$ python3 -q
>>> import numpy as np
>>> np.set_printoptions(precision=1, suppress=True, linewidth=120, floatmode="fixed")
>>> feats = np.array([[-2, 1, 4, 5],
...     [0, 3, 2, -4],
...     [4, -3, 2, 3],
...     [5, 2, 0, 1],
...     [2, -2, 2, 3],
...     [3, -2, 4, 4]])
>>> feats
array([[-2,  1,  4,  5],
       [ 0,  3,  2, -4],
       [ 4, -3,  2,  3],
       [ 5,  2,  0,  1],
       [ 2, -2,  2,  3],
       [ 3, -2,  4,  4]])
>>> P = feats @ np.linalg.solve(feats.T @ feats, feats.T)
>>> np.round(P @ feats[:, 2], 1) + 0
array([4.0, 2.0, 2.0, 0.0, 2.0, 4.0])
>>> np.linalg.matrix_rank(np.eye(6) - P)
np.int64(2)
>>> np.trace(P)
np.float64(4.0)
>>> np.allclose(P @ P, P)
True
>>> np.round(np.linalg.eigvalsh(P), 1) + 0
array([0.0, 0.0, 1.0, 1.0, 1.0, 1.0])
>>> np.round((np.eye(6) - P) @ feats, 1) + 0
array([[0.0, 0.0, 0.0, 0.0],
       [0.0, 0.0, 0.0, 0.0],
       [0.0, 0.0, 0.0, 0.0],
       [0.0, 0.0, 0.0, 0.0],
       [0.0, 0.0, 0.0, 0.0],
       [0.0, 0.0, 0.0, 0.0]])
>>> np.diag(P)
array([0.9, 1.0, 0.5, 1.0, 0.2, 0.5])
>>> K = np.load("data.npy")
>>> K
array([[0, 1, 3, 1, 0],
       [1, 0, 1, 3, 1],
       [3, 1, 0, 1, 3],
       [1, 3, 1, 0, 1],
       [0, 1, 3, 1, 0]])
>>> # null space of dimension 1
>>> U, s, VT = np.linalg.svd(K)
>>> np.argmax(s[:-1] / (s[1:] + 1e-6)) + 1
np.int64(4)
>>> other = U[:, :4] @ np.diag(s[:4]) @ VT[:4]
>>> np.round(np.abs(K - other).max(), 1)
np.float64(0.0)
>>> np.linalg.matrix_rank(K, rtol=0.05)
np.int64(4)
>>> vec = np.array([8, -7, -8, 2, 6])
>>> (K * vec).sum(axis=1)
array([-29,  12,  37, -15, -29])
>>> K * vec
array([[  0,  -7, -24,   2,   0],
       [  8,   0,  -8,   6,   6],
       [ 24,  -7,   0,   2,  18],
       [  8, -21,  -8,   0,   6],
       [  0,  -7, -24,   2,   0]])
>>> K @ np.eye(5)[1]
array([1.0, 0.0, 1.0, 3.0, 1.0])
>>> K @ (2 * vec)
array([-58,  24,  74, -30, -58])
>>> np.linalg.norm(K @ vec) <= np.linalg.norm(K, 2) * np.linalg.norm(vec) + 1e-9
np.True_
>>> np.linalg.cond(K) > 100
np.True_
>>> np.linalg.matrix_rank(K, rtol=0.1)
np.int64(4)
>>> [round(float(x), 1) for x in np.linalg.svd(K, compute_uv=False)[:3]]
[6.1, 4.3, 3.0]
>>> J = np.diag(np.array([-1, -2, -3, -3, 1, -2])) + 4 * np.eye(6, k=1) + 4 * np.eye(6, k=-1)
>>> J
array([[-1.0,  4.0,  0.0,  0.0,  0.0,  0.0],
       [ 4.0, -2.0,  4.0,  0.0,  0.0,  0.0],
       [ 0.0,  4.0, -3.0,  4.0,  0.0,  0.0],
       [ 0.0,  0.0,  4.0, -3.0,  4.0,  0.0],
       [ 0.0,  0.0,  0.0,  4.0,  1.0,  4.0],
       [ 0.0,  0.0,  0.0,  0.0,  4.0, -2.0]])
>>> # symmetric, so the eigenvalues are real
>>> U, s, VT = np.linalg.svd(J)
>>> np.argmax(s[:-1] / (s[1:] + 1e-6)) + 1
np.int64(5)
>>> other = U[:, :5] @ np.diag(s[:5]) @ VT[:5]
>>> np.linalg.matrix_rank(other)
np.int64(5)
>>> round(np.abs(J - other).max(), 1)
np.float64(0.1)
>>> np.argsort(-np.linalg.norm(J, axis=0).round(6), kind="stable")[:3]
array([2, 3, 1])
>>> round(np.log10(np.linalg.cond(J)))
2
>>> E = np.loadtxt("arr.csv", delimiter=",")
>>> E
array([[  0.0,   0.0,   0.0,   0.0,   0.0,   0.0,   0.0],
       [  2.0,   4.0,  -6.0,  -4.0,  -3.0,  -8.0,  -4.0],
       [ -3.0,   3.0,  -7.0,  -3.0,  -1.0, -13.0,   0.0],
       [  4.0,   0.0,  -3.0,   0.0,  -3.0,  -3.0,  -5.0],
       [ -2.0,   4.0,   1.0,   4.0,   5.0,  -1.0,   8.0],
       [ -1.0,   6.0,   2.0,   3.0,   3.0,   4.0,  -2.0],
       [ -7.0,   3.0,  -4.0,  -3.0,   2.0, -10.0,   5.0],
       [  3.0,   5.0,   2.0,   3.0,   3.0,   4.0,   4.0],
       [  2.0,   3.0,   3.0,   0.0,  -2.0,   1.0,   3.0],
       [  0.0,   0.0,   0.0,   0.0,   0.0,   0.0,   0.0],
       [  0.0,  -3.0,  -1.0,  -2.0,  -3.0,  -3.0, -10.0],
       [  0.0,   0.0,   0.0,   0.0,   0.0,   0.0,   0.0],
       [ -1.0,  -1.0,  -4.0,   1.0,  -1.0,  -8.0,  -1.0],
       [ -4.0,   0.0,   4.0,  -8.0,  -2.0,  -4.0,   0.0],
       [ -2.0,   4.0,  -3.0,  -4.0,   0.0,  -5.0,   1.0],
       [ -4.0,  -3.0,   2.0,  -2.0,   0.0,   0.0,  -5.0],
       [  1.0,  -2.0,   1.0,  -1.0,  -3.0,  -7.0,   3.0],
       [  0.0,   0.0,   0.0,   0.0,   0.0,   0.0,   0.0],
       [  7.0,  12.0,  -1.0,  -1.0,  -2.0,  -3.0,   3.0],
       [ -1.0,   3.0,  -6.0,   3.0,  -1.0,  -8.0,  -2.0],
       [  4.0,   0.0,  -3.0,   0.0,  -3.0,  -3.0,  -5.0],
       [  0.0,   4.0,  -2.0,   2.0,   0.0,   0.0,  -1.0],
       [ -3.0,   2.0,   2.0,   1.0,   0.0,  -4.0,   7.0],
       [ -9.0,  -4.0,   1.0,  -1.0,   2.0,  -5.0,  -1.0],
       [ -2.0,   4.0,   1.0,   4.0,   5.0,  -1.0,   8.0],
       [ -2.0,   4.0,   1.0,   4.0,   5.0,  -1.0,   8.0],
       [ -6.0,   1.0,   3.0,   2.0,   5.0,  -1.0,   3.0]])
>>> # rows 0 and 9 are equal
>>> P = E @ np.linalg.solve(E.T @ E, E.T)
>>> np.round(np.linalg.eigvalsh(P), 1) + 0
array([0.0, 0.0, 0.0, 0.0, 0.0, 0.0, 0.0, 0.0, 0.0, 0.0, 0.0, 0.0, 0.0, 0.0, 0.0, 0.0, 0.0, 0.0, 0.0, 0.0, 1.0, 1.0,
       1.0, 1.0, 1.0, 1.0, 1.0])
>>> np.linalg.matrix_rank(np.eye(27) - P)
np.int64(20)
>>> vec = np.array([-1, -2, -3, 2, -2, 0, 3])
>>> E @ vec
array([  0.0,  -6.0,  14.0,  -4.0,  13.0, -23.0,  18.0,  -7.0,  -4.0,   0.0, -19.0,   0.0,  16.0, -20.0,  -2.0, -15.0,
        13.0,   0.0, -17.0,  15.0,  -4.0,  -1.0,  16.0,   5.0,  13.0,  13.0,  -2.0])
>>> np.sign((E @ vec).round(6))
array([ 0.0, -1.0,  1.0, -1.0,  1.0, -1.0,  1.0, -1.0, -1.0,  0.0, -1.0,  0.0,  1.0, -1.0, -1.0, -1.0,  1.0,  0.0,
       -1.0,  1.0, -1.0, -1.0,  1.0,  1.0,  1.0,  1.0, -1.0])
>>> E @ (2 * vec)
array([  0.0, -12.0,  28.0,  -8.0,  26.0, -46.0,  36.0, -14.0,  -8.0,   0.0, -38.0,   0.0,  32.0, -40.0,  -4.0, -30.0,
        26.0,   0.0, -34.0,  30.0,  -8.0,  -2.0,  32.0,  10.0,  26.0,  26.0,  -4.0])
>>> np.linalg.norm(E @ vec) <= np.linalg.norm(E, 2) * np.linalg.norm(vec) + 1e-9
np.True_
